$ python3 -q
>>> import numpy as np
>>> np.set_printoptions(suppress=True, linewidth=160)
>>> tidy = lambda a: np.round(a, 3) + 0
>>> E = np.loadtxt("data.csv", delimiter=",")
>>> print(E)
[[ 1.  0.  4.  2.  2.  1.  0.  1.  1.]
 [ 1.  0.  4.  2.  2.  1.  0.  1.  1.]
 [ 1.  0.  4.  2.  2.  1.  0.  1.  1.]
 [ 0. -1.  3.  1.  1.  0. -1.  0.  0.]
 [ 1.  0.  4.  2.  2.  1.  0.  1.  1.]
 [ 1.  0.  4.  2.  2.  1.  0.  1.  1.]
 [ 0. -1.  3.  1.  1.  0. -1.  0.  0.]]
>>> # row 1 repeats row 0
>>> print(tidy(np.linalg.norm(E[3], 1)), tidy(np.linalg.norm(E[3], np.inf)))
7.0 3.0
>>> print(tidy(np.linalg.norm(E, axis=1)))
[5.292 5.292 5.292 3.606 5.292 5.292 3.606]
>>> print(tidy(np.linalg.norm(E, 1)), tidy(np.linalg.norm(E, np.inf)))
26.0 12.0
>>> Uu, sv, Vh = np.linalg.svd(E)
>>> evecs = Vh[:(sv > 1e-8).sum()]
>>> rng = np.random.default_rng(8875)
>>> x0 = E[3] + 2 * E[5] + rng.integers(2) * np.eye(9)[8]
>>> print(x0)
[ 2. -1. 11.  5.  5.  2. -1.  2.  3.]
>>> print(np.allclose(evecs.T @ evecs @ x0, x0))
False
>>> print(np.abs(np.diag(np.linalg.qr(E)[1])) > 1e-9)
[ True  True False False False False False]
>>> print(np.allclose(E[:-1].T @ np.linalg.lstsq(E[:-1].T, E[-1])[0], E[-1]))
True
>>> print(np.linalg.lstsq(E[:-1].T, E[-1])[2])
2
>>> Y = E + rng.integers(-2, 3, (7, 2)) @ rng.integers(-2, 3, (2, 9))
>>> print(Y)
[[ 1.  6.  2.  0.  2.  1.  4.  3.  9.]
 [ 0.  5.  1.  2.  0.  3.  2.  1.  7.]
 [ 1.  6.  2.  0.  2.  1.  4.  3.  9.]
 [ 1.  0.  4. -1.  3. -2.  1.  2.  2.]
 [-1.  1.  1.  5. -2.  5. -2. -2.  1.]
 [ 1.  3.  3.  1.  2.  1.  2.  2.  5.]
 [ 2.  1.  5. -3.  5. -4.  3.  4.  4.]]
>>> print(Y - E)
[[ 0.  6. -2. -2.  0.  0.  4.  2.  8.]
 [-1.  5. -3.  0. -2.  2.  2.  0.  6.]
 [ 0.  6. -2. -2.  0.  0.  4.  2.  8.]
 [ 1.  1.  1. -2.  2. -2.  2.  2.  2.]
 [-2.  1. -3.  3. -4.  4. -2. -3.  0.]
 [ 0.  3. -1. -1.  0.  0.  2.  1.  4.]
 [ 2.  2.  2. -4.  4. -4.  4.  4.  4.]]
>>> print(np.linalg.matrix_rank(Y - E, tol=1e-8))
2
>>> Uu, sv, Vh = np.linalg.svd(Y, full_matrices=False)
>>> print(tidy(sv))
[22.388 12.381  5.205  0.621  0.     0.     0.   ]
>>> print(tidy(np.cumsum(sv ** 2) / np.sum(sv ** 2)))
[0.735 0.96  0.999 1.    1.    1.    1.   ]
>>> print(np.abs(Uu[:, 0]).round(6).argmax())
0
>>> print(tidy(Uu.T @ Y @ Vh.T))
[[22.388  0.     0.     0.     0.     0.     0.   ]
 [ 0.    12.381  0.     0.     0.     0.     0.   ]
 [ 0.     0.     5.205  0.     0.     0.     0.   ]
 [ 0.     0.     0.     0.621  0.     0.     0.   ]
 [ 0.     0.     0.     0.     0.     0.     0.   ]
 [ 0.     0.     0.     0.     0.     0.     0.   ]
 [ 0.     0.     0.     0.     0.     0.     0.   ]]
>>> print(tidy(np.abs(Vh[0])))
[0.104 0.435 0.269 0.009 0.231 0.032 0.314 0.272 0.707]
>>> print(tidy(Uu.T @ Uu))
[[1. 0. 0. 0. 0. 0. 0.]
 [0. 1. 0. 0. 0. 0. 0.]
 [0. 0. 1. 0. 0. 0. 0.]
 [0. 0. 0. 1. 0. 0. 0.]
 [0. 0. 0. 0. 1. 0. 0.]
 [0. 0. 0. 0. 0. 1. 0.]
 [0. 0. 0. 0. 0. 0. 1.]]
>>> print(tidy(sv / sv[0]))
[1.    0.553 0.232 0.028 0.    0.    0.   ]
